% python3 -q
>>> import numpy as np
>>> np.set_printoptions(suppress=True, linewidth=160)
>>> arr = np.loadtxt("sample3.csv", delimiter=",")
>>> print(arr.round(2) + 0)
[[ 10.06 -10.06  -6.68  14.58 -15.16   8.8   -2.75  -3.33]
 [  4.17  -4.17  -1.64   6.06  -7.23   6.39  -0.91  -2.07]
 [  0.23  -0.23   1.41  -0.44  -0.16   2.46   0.15  -0.45]
 [  0.11  -0.11   1.01  -0.59   0.37   1.25   0.09  -0.14]
 [  0.11  -0.11   0.92  -0.55   0.37   1.1    0.07  -0.11]
 [  0.01  -0.01   0.02  -0.01   0.01   0.02   0.     0.  ]
 [ -0.19   0.19  -0.38   0.25  -0.29  -0.37   0.02  -0.02]
 [ -1.22   1.22  -1.13   0.62  -1.07  -1.1    0.26  -0.18]
 [ -4.59   4.59  -1.35  -0.05  -1.89  -1.8    1.25  -0.69]
 [-10.45  10.45  -0.21  -2.65  -1.85  -2.15   3.09  -1.41]]
>>> print(np.argsort(-np.linalg.norm(arr, axis=0).round(6), kind="stable")[:3])
[4 3 0]
>>> X = np.loadtxt("x.csv", delimiter=",")
>>> print(X)
[[ 0.44  0.43 -1.33 -0.22 -2.29 -3.07  0.27 -2.84]
 [-3.41  0.51 -1.46 -2.38  0.35 -1.32 -1.77 -0.55]
 [ 1.05 -0.18  0.41 -0.61  1.34 -4.61  0.53  0.04]
 [ 3.13 -0.35  0.3   1.2   2.61 -1.35  1.86  1.2 ]
 [ 0.89 -0.1  -0.74  3.07 -3.55 -0.36 -0.35 -1.17]
 [-2.01 -1.84  0.97  0.31 -2.02 -2.69 -1.99  1.13]
 [ 0.72 -3.28  0.24  0.47 -1.79 -1.43 -2.3   1.69]
 [-0.29  0.75 -1.36 -3.02 -2.77 -0.6   0.27 -2.31]
 [ 1.4  -2.2   0.77 -0.2  -0.86 -2.34  2.82 -1.84]
 [ 0.77 -0.86 -2.15  2.06  2.25 -1.14  2.42 -1.61]
 [ 3.   -0.78  0.4  -1.41  0.52 -1.32 -3.22  0.91]
 [ 2.17  0.37 -3.59 -1.68 -0.1   0.11 -1.19  1.72]
 [-0.62 -0.55  0.16 -1.79 -2.25  3.96  0.56  0.22]
 [-0.68 -1.39  2.56 -0.89  1.81 -2.49  2.39  0.26]
 [ 0.75 -0.48  0.44  1.03  0.83  2.82  3.21  1.99]
 [ 1.05  0.07  1.33 -0.01  1.25 -1.11  0.12  4.4 ]
 [-0.91 -0.53  1.35 -3.62  1.38  1.34  1.73  1.51]
 [-0.65 -0.86 -0.88  0.84 -0.63  0.2  -1.15  4.54]
 [ 0.59  1.86  2.22 -1.38  1.19 -1.44  0.75  3.21]
 [-0.84 -2.02  2.19 -1.22  0.63  1.84 -1.91  2.56]
 [-0.11  2.69 -0.97  0.69 -1.29 -3.76 -0.72  0.02]
 [ 3.73  1.11 -0.37  2.6   0.03 -0.54  1.11  1.2 ]
 [ 2.75 -1.45  2.69  0.44 -0.74  0.59 -0.85 -2.51]
 [ 1.18  1.54 -0.49 -0.23 -0.71 -1.86 -1.08  3.97]
 [ 2.71  0.24  0.12  3.61  1.32  1.52  0.4  -0.56]
 [-0.15 -1.84  1.2  -3.68 -1.38 -1.77  0.14  1.25]
 [-1.78 -3.49  1.34 -2.19  0.71 -0.88  0.77 -1.1 ]
 [ 2.4   1.79 -1.76  0.95 -1.6   2.93 -0.63 -0.71]
 [ 0.14 -0.48  0.11 -3.75 -0.8   2.58 -1.79 -0.38]
 [-1.82 -0.54 -0.66  3.07  2.19  1.69  0.32 -1.95]
 [-1.96 -1.6   0.43  1.95  1.85 -1.02 -2.24  2.27]]
>>> dist = np.linalg.norm(X[:, None] - X[None], axis=-1)
>>> print(np.linalg.matrix_rank(dist ** 2))
10
>>> print((dist + 1e9 * np.eye(31)).round(6).argmin(axis=1))
[ 7  7 13 21  0  6  5  0 13  3  6 23 28 26 24 18 25 23 15 17  0 24  8 15 21 26 13 24 12  9 17]
>>> print(dist.shape)
(31, 31)
>>> print(np.unravel_index(dist.round(6).argmax(), dist.shape))
(np.int64(13), np.int64(27))
>>> rng = np.random.default_rng(78)
>>> m1 = np.eye(9, dtype=int)[rng.permutation(9)] * np.array([2, 1, 3, 2, -1, -1, 1, -2, -1])
>>> print(m1)
[[ 2  0  0  0  0  0  0  0  0]
 [ 0  0  0  0 -1  0  0  0  0]
 [ 0  0  0  0  0  0  0  0 -1]
 [ 0  0  0  0  0  0  1  0  0]
 [ 0  0  3  0  0  0  0  0  0]
 [ 0  1  0  0  0  0  0  0  0]
 [ 0  0  0  2  0  0  0  0  0]
 [ 0  0  0  0  0  0  0 -2  0]
 [ 0  0  0  0  0 -1  0  0  0]]
>>> Uu, s, VT = np.linalg.svd(arr, full_matrices=False)
>>> print(np.round(Uu.T @ arr @ VT.T, 2) + 0)
[[32.42  0.    0.    0.    0.    0.    0.    0.  ]
 [ 0.   14.22  0.    0.    0.    0.    0.    0.  ]
 [ 0.    0.    4.95  0.    0.    0.    0.    0.  ]
 [ 0.    0.    0.    0.    0.    0.    0.    0.  ]
 [ 0.    0.    0.    0.    0.    0.    0.    0.  ]
 [ 0.    0.    0.    0.    0.    0.    0.    0.  ]
 [ 0.    0.    0.    0.    0.    0.    0.    0.  ]
 [ 0.    0.    0.    0.    0.    0.    0.    0.  ]]
>>> print(np.allclose(Uu * s @ VT, arr))
True
>>> print(m1.T @ m1)
[[4 0 0 0 0 0 0 0 0]
 [0 1 0 0 0 0 0 0 0]
 [0 0 9 0 0 0 0 0 0]
 [0 0 0 4 0 0 0 0 0]
 [0 0 0 0 1 0 0 0 0]
 [0 0 0 0 0 1 0 0 0]
 [0 0 0 0 0 0 1 0 0]
 [0 0 0 0 0 0 0 4 0]
 [0 0 0 0 0 0 0 0 1]]
>>> print(np.round(np.linalg.norm(m1, axis=0), 2))
[2. 1. 3. 2. 1. 1. 1. 2. 1.]
>>> print(np.round(np.linalg.svd(m1, compute_uv=False), 2))
[3. 2. 2. 2. 1. 1. 1. 1. 1.]
>>> O, r_ = np.linalg.qr(m1)
>>> print(np.abs(np.diag(r_)))
[2. 1. 3. 2. 1. 1. 1. 2. 1.]
>>> print(r_)
[[ 2.  0.  0.  0.  0.  0.  0.  0.  0.]
 [ 0. -1.  0.  0.  0.  0.  0.  0.  0.]
 [ 0.  0. -3.  0.  0.  0.  0.  0.  0.]
 [ 0.  0.  0. -2.  0.  0.  0.  0.  0.]
 [ 0.  0.  0.  0. -1.  0.  0.  0.  0.]
 [ 0.  0.  0.  0.  0. -1.  0.  0.  0.]
 [ 0.  0.  0.  0.  0.  0. -1.  0.  0.]
 [ 0.  0.  0.  0.  0.  0.  0. -2.  0.]
 [ 0.  0.  0.  0.  0.  0.  0.  0. -1.]]
>>> print(O.T @ O)
[[1. 0. 0. 0. 0. 0. 0. 0. 0.]
 [0. 1. 0. 0. 0. 0. 0. 0. 0.]
 [0. 0. 1. 0. 0. 0. 0. 0. 0.]
 [0. 0. 0. 1. 0. 0. 0. 0. 0.]
 [0. 0. 0. 0. 1. 0. 0. 0. 0.]
 [0. 0. 0. 0. 0. 1. 0. 0. 0.]
 [0. 0. 0. 0. 0. 0. 1. 0. 0.]
 [0. 0. 0. 0. 0. 0. 0. 1. 0.]
 [0. 0. 0. 0. 0. 0. 0. 0. 1.]]
>>> out = arr + rng.integers(-2, 3, (10, 3)) @ rng.integers(-2, 3, (3, 8))
>>> print(out.round(2) + 0)
[[ 10.06 -11.06  -8.68  11.58 -19.16   8.8   -2.75  -2.33]
 [  2.17   2.83   2.36   1.06  -7.23  10.39  -0.91  -1.07]
 [ -0.77   1.77   3.41   0.56   1.84   2.46   0.15  -1.45]
 [  0.11   1.89   5.01   5.41   8.37   1.25   0.09  -2.14]
 [  1.11   1.89   3.92   2.45   6.37   3.1    0.07  -0.11]
 [  0.01   4.99   4.02  -1.01   4.01   4.02   0.     1.  ]
 [ -0.19  -4.81  -4.38   1.25  -4.29  -4.37   0.02  -1.02]
 [  2.78  -0.78  -3.13  -1.38  -1.07   2.9    0.26   3.82]
 [ -6.59  10.59   0.65  -8.05  -5.89   2.2    1.25   1.31]
 [ -6.45   6.45  -3.21  -2.65  -1.85  -0.15   3.09   1.59]]
>>> print(np.round(out - arr, 2))
[[ 0. -1. -2. -3. -4.  0.  0.  1.]
 [-2.  7.  4. -5.  0.  4.  0.  1.]
 [-1.  2.  2.  1.  2.  0.  0. -1.]
 [ 0.  2.  4.  6.  8.  0.  0. -2.]
 [ 1.  2.  3.  3.  6.  2.  0.  0.]
 [ 0.  5.  4. -1.  4.  4.  0.  1.]
 [ 0. -5. -4.  1. -4. -4.  0. -1.]
 [ 4. -2. -2. -2.  0.  4.  0.  4.]
 [-2.  6.  2. -8. -4.  4.  0.  2.]
 [ 4. -4. -3.  0.  0.  2.  0.  3.]]
